% python3 -q
>>> import numpy as np
>>> np.set_printoptions(precision=2, suppress=True, linewidth=160)
>>> K = np.loadtxt("data.csv", delimiter=",")
>>> K
array([[ 1.82, -1.87,  0.55,  0.15, -0.63],
       [ 2.12, -0.52,  0.78, -0.16, -0.27],
       [ 2.93,  2.97, -1.57, -1.53,  0.74],
       [ 3.42, -0.19,  1.08,  2.  , -0.31],
       [ 5.46,  1.09,  0.05, -1.98, -1.34],
       [-4.13,  0.71,  0.06, -2.76, -0.65],
       [ 3.78,  0.18,  0.13, -0.62, -0.54],
       [-0.47, -0.33,  0.71,  0.63,  0.2 ],
       [-3.08,  1.14,  0.79, -0.91,  0.7 ],
       [-4.36,  0.1 ,  0.83,  0.39,  0.31],
       [-1.73,  0.27,  1.17,  0.85,  0.89],
       [ 4.23,  0.37,  0.36, -0.05,  0.5 ],
       [ 1.  , -2.01,  0.86, -1.66, -0.71],
       [-2.36,  1.12,  0.4 , -0.96, -0.19],
       [-0.69,  2.64,  0.58, -3.77,  0.38],
       [ 1.48, -2.11,  0.15,  2.65,  0.13],
       [-0.1 ,  1.5 ,  1.22, -0.66, -0.17],
       [ 5.18, -2.02, -0.68, -1.18,  1.1 ],
       [-0.32, -0.35, -1.59,  0.01, -0.3 ],
       [-3.01, -0.69, -0.02, -0.84, -1.52],
       [-1.06,  2.38,  0.86,  1.02, -0.24],
       [-3.78,  0.95, -0.82,  0.86, -0.09],
       [-2.44,  1.91,  0.65, -0.52, -0.69],
       [-6.48,  0.1 , -0.66,  1.18,  1.95],
       [ 0.17, -1.8 , -0.08,  1.09,  0.07],
       [ 3.68,  0.75, -0.26,  1.02, -0.4 ],
       [ 5.83,  0.87,  1.41, -2.9 , -0.39],
       [-1.  , -0.89,  0.67,  0.64, -0.39],
       [ 0.51,  0.6 ,  0.6 , -2.17,  0.48],
       [-1.17, -1.37, -0.34,  0.24, -0.19],
       [-1.11,  2.12, -2.74,  0.15, -0.48],
       [ 5.1 , -1.32,  0.19,  2.64, -0.23],
       [-0.46, -1.42,  0.33,  2.02,  0.88],
       [ 0.45,  3.35,  1.82,  1.13,  0.12],
       [ 1.03, -3.53,  1.3 , -1.02,  2.03],
       [-0.32, -1.56,  0.12,  0.77, -1.29],
       [-0.56,  1.27,  0.27,  2.6 , -0.59],
       [ 3.05,  0.54,  1.62, -0.14,  0.03],
       [-4.15,  0.79,  0.42, -0.62, -0.08],
       [ 2.55, -1.44,  2.18, -2.75,  0.43],
       [-4.72, -1.63, -0.39,  2.59, -0.46],
       [ 1.39, -1.48,  0.04, -2.02,  0.48]])
>>> hat = K @ np.linalg.solve(K.T @ K, K.T)
>>> np.diag(hat)
array([0.07, 0.03, 0.26, 0.12, 0.18, 0.17, 0.05, 0.02, 0.08, 0.08, 0.09, 0.07, 0.13, 0.04, 0.19, 0.1 , 0.07, 0.2 , 0.07, 0.18, 0.11, 0.05, 0.08, 0.27, 0.04,
       0.07, 0.18, 0.04, 0.06, 0.03, 0.23, 0.16, 0.09, 0.27, 0.31, 0.12, 0.11, 0.09, 0.07, 0.2 , 0.15, 0.08])
>>> hat @ K[:, 2]
array([ 0.55,  0.78, -1.57,  1.08,  0.05,  0.06,  0.13,  0.71,  0.79,  0.83,  1.17,  0.36,  0.86,  0.4 ,  0.58,  0.15,  1.22, -0.68, -1.59, -0.02,  0.86,
       -0.82,  0.65, -0.66, -0.08, -0.26,  1.41,  0.67,  0.6 , -0.34, -2.74,  0.19,  0.33,  1.82,  1.3 ,  0.12,  0.27,  1.62,  0.42,  2.18, -0.39,  0.04])
>>> Y = np.c_[K[:, :1] @ np.array([[0]]), np.array([5, -7, -8, 8, -7, 7, 8, -4, 3, -5, -9, -3, 5, -8, 7, 4, 7, -2, -8, 2, 3, -7, -8, 6, 5, 2, -1, 6, -5, 9, 9, -6, -9, -5, -9, 1, 1, 2, -1, -7, -6, 9])]
>>> Y
array([[ 0.,  5.],
       [ 0., -7.],
       [ 0., -8.],
       [ 0.,  8.],
       [ 0., -7.],
       [ 0.,  7.],
       [ 0.,  8.],
       [ 0., -4.],
       [ 0.,  3.],
       [ 0., -5.],
       [ 0., -9.],
       [ 0., -3.],
       [ 0.,  5.],
       [ 0., -8.],
       [ 0.,  7.],
       [ 0.,  4.],
       [ 0.,  7.],
       [ 0., -2.],
       [ 0., -8.],
       [ 0.,  2.],
       [ 0.,  3.],
       [ 0., -7.],
       [ 0., -8.],
       [ 0.,  6.],
       [ 0.,  5.],
       [ 0.,  2.],
       [ 0., -1.],
       [ 0.,  6.],
       [ 0., -5.],
       [ 0.,  9.],
       [ 0.,  9.],
       [ 0., -6.],
       [ 0., -9.],
       [ 0., -5.],
       [ 0., -9.],
       [ 0.,  1.],
       [ 0.,  1.],
       [ 0.,  2.],
       [ 0., -1.],
       [ 0., -7.],
       [ 0., -6.],
       [ 0.,  9.]])
>>> np.linalg.norm(np.linalg.qr(K)[0].T @ Y, axis=0) ** 2 / ((Y ** 2).sum(axis=0) + 1e-12)
array([0.  , 0.07])
>>> lab = K[:, 3] > np.median(K[:, 3])
>>> r0 = K[lab].mean(axis=0) - K[~lab].mean(axis=0)
>>> lab.astype(int)
array([1, 0, 0, 1, 0, 0, 0, 1, 0, 1, 1, 0, 0, 0, 0, 1, 0, 0, 1, 0, 1, 1, 0, 1, 1, 1, 0, 1, 0, 1, 1, 1, 1, 1, 0, 1, 1, 0, 0, 0, 1, 0])
>>> np.argsort(-np.abs(r0).round(6), kind="stable")
array([3, 0, 2, 1, 4])
